$ python -q
>>> import numpy as np
>>> np.set_printoptions(precision=2, suppress=True, linewidth=160, sign=" ")
>>> M2 = np.array([[1, 1], [1, -1]])
>>> rng = np.random.default_rng(1779)
>>> F = np.kron(M2, np.kron(M2, M2))[rng.permutation(8)][:3]
>>> print(F)
[[ 1  1 -1 -1 -1 -1  1  1]
 [ 1 -1 -1  1  1 -1 -1  1]
 [ 1 -1  1 -1 -1  1 -1  1]]
>>> x0 = np.array([0, 0, -1, -2, 1, 2, 2, 2])
>>> h1 = np.maximum(F @ x0, 0)
>>> print(h1)
[ 4  0  2]
>>> print(np.tanh(F @ x0))
[ 1.   -0.96  0.96]
>>> print(np.maximum(F @ x0, 0) - np.maximum(-F @ x0, 0))
[ 4 -2  2]
>>> print(np.flatnonzero(h1 > 1e-9))
[ 0  2]
>>> mat = np.load("w.npy")
>>> print(mat)
[[ 0  1  0  0]
 [ 1  0  0  0]
 [ 0  0  0  0]
 [ 0  0  0  0]]
>>> print([round(float(x), 2) for x in np.linalg.svd(mat, compute_uv=False)[:3]])
[1.0, 1.0, 0.0]
>>> print(np.argsort(-np.linalg.norm(mat, axis=0).round(6), kind="stable")[:3])
[ 0  1  2]
>>> print(np.round(np.linalg.norm(mat, 2) / np.linalg.norm(mat), 2))
0.71
>>> print(np.linalg.matrix_rank(mat, rtol=0.1))
2
>>> Uu, sig, VT = np.linalg.svd(mat)
>>> V = VT[:(sig > 1e-8).sum()]
>>> x0 = mat[2] + 2 * mat[1] + rng.integers(2) * np.eye(4)[1]
>>> print(x0)
[ 2.  0.  0.  0.]
>>> print(np.diag(V.T @ V))
[ 1.  1.  0.  0.]
>>> print(round(np.linalg.norm(x0 - V.T @ V @ x0), 2))
0.0
>>> print(np.linalg.matrix_rank(np.vstack([mat, x0])))
2
>>> M2 = np.array([[-3, 0, -2], [-3, -3, -1]])
>>> Z = np.kron(M2, mat)
>>> print(Z.shape)
(8, 12)
>>> print(round(float(np.linalg.norm(Z, 2)), 2), round(float(np.linalg.norm(M2, 2) * np.linalg.norm(mat, 2)), 2))
5.23 5.23
>>> print(Z)
[[ 0 -3  0  0  0  0  0  0  0 -2  0  0]
 [-3  0  0  0  0  0  0  0 -2  0  0  0]
 [ 0  0  0  0  0  0  0  0  0  0  0  0]
 [ 0  0  0  0  0  0  0  0  0  0  0  0]
 [ 0 -3  0  0  0 -3  0  0  0 -1  0  0]
 [-3  0  0  0 -3  0  0  0 -1  0  0  0]
 [ 0  0  0  0  0  0  0  0  0  0  0  0]
 [ 0  0  0  0  0  0  0  0  0  0  0  0]]
